% ipython --no-banner

In [1]: import numpy as np

In [2]: from numpy import linalg as LA

In [3]: np.set_printoptions(precision=1, suppress=True, linewidth=120)

In [4]: data = np.loadtxt("block7.csv", delimiter=",")

In [5]: print(data)
[[-1.5  0.4  0.1  0.3 -0.6  0.  -0.6  1.9 -0.4  1.6  0.3  0. ]
 [-1.7  0.5  0.3  0.4 -0.8  0.1 -0.5  1.5 -0.6  1.4  0.3  0.7]
 [-0.1  0.1  2.3  1.6 -2.   0.2 -1.2  1.8 -1.   0.3 -1.3  0.5]
 [ 0.6 -0.4 -1.3 -0.6 -0.5  2.4 -1.8 -0.8  1.2  0.1 -0.6  0. ]
 [-1.   1.5  0.6  2.1 -0.4 -0.3 -1.6 -0.9  0.7 -0.7  0.2 -2.8]]

In [6]: left, sv, VT = LA.svd(data, full_matrices=False)

In [7]: print(np.round(left.T @ left, 1) + 0)
[[1. 0. 0. 0. 0.]
 [0. 1. 0. 0. 0.]
 [0. 0. 1. 0. 0.]
 [0. 0. 0. 1. 0.]
 [0. 0. 0. 0. 1.]]

In [8]: print(np.round(VT @ VT.T, 1) + 0)
[[1. 0. 0. 0. 0.]
 [0. 1. 0. 0. 0.]
 [0. 0. 1. 0. 0.]
 [0. 0. 0. 1. 0.]
 [0. 0. 0. 0. 1.]]

In [9]: print(round(float(np.sqrt((sv ** 2).sum())), 1), round(LA.norm(data), 1))
8.6 8.6

In [10]: print(sv)
[5.5 4.5 3.6 3.  0.6]

In [11]: print(np.abs(left[:, 0]).round(6).argmax())
2

In [12]: print(np.allclose(left * sv @ VT, data))
True

In [13]: print(sv / sv[0])
[1.  0.8 0.7 0.5 0.1]

In [14]: print((sv > 1e-8).sum())
5

In [15]: x = np.array([4, 0, 2, 1, 9, 3, 0, 8, 8, 2, 8, 6])

In [16]: print(np.sign((data @ x).round(6)))
[ 1.  1. -1.  1. -1.]

In [17]: print(data @ np.ones(12))
[ 1.5  1.6  1.2 -1.7 -2.6]

In [18]: print((data * x).sum(axis=1))
[  6.7   3.9 -12.    0.5 -23.4]

In [19]: M2 = data / np.sqrt((data ** 2).mean(axis=1, keepdims=True))

In [20]: print(np.round(data - data.mean(axis=1, keepdims=True), 1) + 0)
[[-1.6  0.3  0.   0.2 -0.7 -0.1 -0.7  1.8 -0.5  1.5  0.2 -0.1]
 [-1.8  0.4  0.2  0.3 -0.9  0.  -0.6  1.4 -0.7  1.3  0.2  0.6]
 [-0.2  0.   2.2  1.5 -2.1  0.1 -1.3  1.7 -1.1  0.2 -1.4  0.4]
 [ 0.7 -0.3 -1.2 -0.5 -0.4  2.5 -1.7 -0.7  1.3  0.2 -0.5  0.1]
 [-0.8  1.7  0.8  2.3 -0.2 -0.1 -1.4 -0.7  0.9 -0.5  0.4 -2.6]]

In [21]: print(M2[1])
[-1.9  0.6  0.3  0.5 -0.9  0.1 -0.6  1.7 -0.7  1.6  0.3  0.8]

In [22]: print(LA.matrix_rank(data - data.mean(axis=1, keepdims=True)))
5

In [23]: def softmax(z):
    ...:     e = np.exp(z - z.max(axis=-1, keepdims=True))
    ...:     return e / e.sum(axis=-1, keepdims=True)
    ...: 

In [24]: print(softmax(data).sum(axis=1))
[1. 1. 1. 1. 1.]

In [25]: att = data @ data.T / np.sqrt(12)

In [26]: print(np.round(softmax(att), 1) + 0)
[[0.4 0.4 0.2 0.  0. ]
 [0.4 0.4 0.2 0.  0. ]
 [0.  0.  0.9 0.  0. ]
 [0.  0.  0.  1.  0. ]
 [0.  0.  0.  0.  1. ]]

In [27]: print(softmax(att).round(6).argmax(axis=1))
[0 1 2 3 4]

In [28]: M2 = data / LA.norm(data, axis=1, keepdims=True)

In [29]: cov = M2 @ M2.T

In [30]: print(round(np.degrees(np.arccos(np.clip(cov[4, 0], -1, 1))), 1))
86.2

In [31]: print(cov[4].round(1) + 0)
[0.1 0.  0.2 0.  1. ]

In [32]: mat = np.loadtxt("layer4.csv", delimiter=",")

In [33]: print(mat)
[[ 0.3 -0.3  0.2  0.9 -2.   0.6  0.7 -0.1  0.1  3.2  0.2 -0.3]
 [ 0.8  1.3 -0.6 -2.   0.1  1.1  0.4  0.7  0.   0.8  0.4 -1.3]
 [ 0.9  0.1 -1.2 -1.1 -0.7 -1.1 -0.2 -0.1  0.2  0.6  1.5  0.1]
 [ 0.6 -0.8  2.7 -0.5  0.3 -0.8 -1.3 -1.8  1.5  0.2 -2.6 -0.3]
 [ 0.   1.1  1.3  0.5  0.  -1.3  0.9  0.1  1.7  1.  -1.   1. ]
 [ 0.7  0.  -0.1 -1.   0.8  0.   0.1  0.7  0.1 -0.5  0.2 -1.1]
 [ 0.   0.9 -0.9  0.5  0.8  1.   1.  -0.5 -0.2 -1.7  1.   0. ]
 [ 1.5 -0.5  2.6 -0.9  1.7 -0.7  1.4  1.4 -0.6  0.6 -2.6 -0.2]
 [ 0.   1.4 -0.2 -0.1  1.1  1.1 -0.5  2.  -0.4 -0.6  0.   0. ]
 [-1.   0.9 -1.5  1.6 -1.6 -1.4 -0.2  1.5 -0.5  1.   1.9  0.9]
 [-0.1 -3.  -0.4  0.  -0.5  0.6  0.7  1.7  1.2 -1.8  0.3  0.9]
 [-2.6  0.8  1.   1.9  1.7 -2.1 -0.6  1.4 -1.1 -0.8 -1.3 -1.7]
 [ 0.2  1.4  2.  -2.1  0.4 -0.9  0.1  0.3 -0.4  1.2 -1.8 -0.4]
 [-0.1  0.1  1.2  0.  -0.3 -0.6 -0.8 -0.3 -0.9  1.2 -1.4 -1.5]
 [-2.8  0.2 -0.4 -1.1  0.2  0.   0.  -0.4 -1.   0.2  0.9 -1.4]
 [ 0.4 -0.2  1.   1.   0.3 -2.3  1.6  0.8  0.4 -0.3 -0.6 -0.3]
 [ 3.   0.3 -0.1 -0.7 -2.3 -1.4 -1.8 -0.7 -1.7  0.9 -0.6  0.1]
 [ 0.6 -1.4 -1.1  0.2  1.2  0.   0.8  2.  -1.5 -0.3  1.3  0.4]
 [-0.9  0.6  2.   0.2  1.1  0.6  1.1  1.1  0.5  0.3 -2.5  0.3]
 [ 3.1 -0.1 -0.1 -1.4 -0.9 -0.2 -0.9 -0.4  0.9 -1.2 -0.2 -1.1]
 [ 1.4  0.3  0.4  0.   0.5  0.3 -1.2  0.  -0.1  0.9 -0.2 -1.4]
 [ 1.6 -0.2  0.8  1.4 -0.1  1.2 -1.4  0.9 -0.3  0.4 -1.1  0.4]
 [ 0.1  0.   0.9 -1.2  0.6  0.8  0.2  0.4 -1.1 -2.  -1.2  1.6]
 [ 0.   0.4 -0.1 -0.1 -0.3  0.1  1.5  0.2 -2.5  2.2  0.1 -0.7]
 [ 0.4 -0.7 -0.4  0.3  1.1 -0.4 -0.5 -0.2 -1.9 -0.3  0.2 -1.7]
 [-0.9 -2.9  0.1 -0.8  0.8 -0.1 -0.1  0.6  0.5  0.4  0.  -1.8]
 [ 0.2 -1.4  0.  -0.2  0.1 -0.4  0.9 -0.6 -0.8 -0.3  0.   0. ]
 [ 0.3 -0.6 -2.2 -0.3  0.1 -0.3 -0.1 -0.1  0.5 -0.6  2.3 -0.9]
 [ 0.2  1.6  0.8  0.9 -0.6  1.5 -1.2 -2.3  0.6 -0.2 -1.   0.5]
 [-1.7  0.  -1.   1.3  1.5  0.8  0.   0.   0.3  2.5  1.1 -0.3]
 [-0.2 -0.9  0.8  1.2  2.   1.   0.7 -0.6  1.6  1.9 -1.  -0.1]
 [-0.8  0.5  0.5 -1.3 -1.4  0.1  0.5 -1.3  0.2  0.1 -0.8 -1.8]
 [ 1.3 -0.7 -1.2 -0.9 -0.1 -0.8 -1.8  0.  -1.3 -0.8  1.2  0.3]
 [-1.3  1.7 -0.4 -0.3 -0.4  0.2 -0.7 -1.6 -0.8  0.1  0.6 -1.2]
 [-0.2  1.3  1.2  0.8 -1.8  0.2  1.4 -1.8  0.3  0.9 -1.5  1.5]
 [ 0.4  0.  -1.7 -1.2 -0.2  1.8 -1.2  0.1 -0.5 -1.4  2.1 -1.1]
 [ 1.3 -0.4  0.6  0.9 -1.2  0.4  0.   1.3  1.   1.2 -0.4 -1.1]]

In [34]: f, g = mat[22], mat[10]

In [35]: print(round(f @ g, 1))
4.0

In [36]: p = (f @ g) / (f @ f) * f

In [37]: print(np.round(np.outer(f, g), 1) + 0)
[[ 0.  -0.3  0.   0.   0.   0.1  0.1  0.2  0.1 -0.2  0.   0.1]
 [ 0.   0.   0.   0.   0.   0.   0.   0.   0.   0.   0.   0. ]
 [-0.1 -2.7 -0.4  0.  -0.4  0.5  0.6  1.5  1.1 -1.6  0.3  0.8]
 [ 0.1  3.6  0.5  0.   0.6 -0.7 -0.8 -2.  -1.4  2.2 -0.4 -1.1]
 [-0.1 -1.8 -0.2  0.  -0.3  0.4  0.4  1.   0.7 -1.1  0.2  0.5]
 [-0.1 -2.4 -0.3  0.  -0.4  0.5  0.6  1.4  1.  -1.4  0.2  0.7]
 [ 0.  -0.6 -0.1  0.  -0.1  0.1  0.1  0.3  0.2 -0.4  0.1  0.2]
 [ 0.  -1.2 -0.2  0.  -0.2  0.2  0.3  0.7  0.5 -0.7  0.1  0.4]
 [ 0.1  3.3  0.4  0.   0.6 -0.7 -0.8 -1.9 -1.3  2.  -0.3 -1. ]
 [ 0.2  6.   0.8  0.   1.  -1.2 -1.4 -3.4 -2.4  3.6 -0.6 -1.8]
 [ 0.1  3.6  0.5  0.   0.6 -0.7 -0.8 -2.  -1.4  2.2 -0.4 -1.1]
 [-0.2 -4.8 -0.6  0.  -0.8  1.   1.1  2.7  1.9 -2.9  0.5  1.4]]

In [38]: print(round(LA.norm(f + g) ** 2 + LA.norm(f - g) ** 2, 1))
62.8

In [39]: print(LA.matrix_rank(np.outer(f, g)))
1

In [40]: print(round(float((g - p) @ f), 1))
0.0

In [41]: print(g - p)
[-0.1 -3.  -0.7  0.4 -0.7  0.3  0.6  1.6  1.5 -1.2  0.7  0.4]

In [42]: print(p.round(1) + 0)
[ 0.   0.   0.3 -0.4  0.2  0.3  0.1  0.1 -0.3 -0.6 -0.4  0.5]
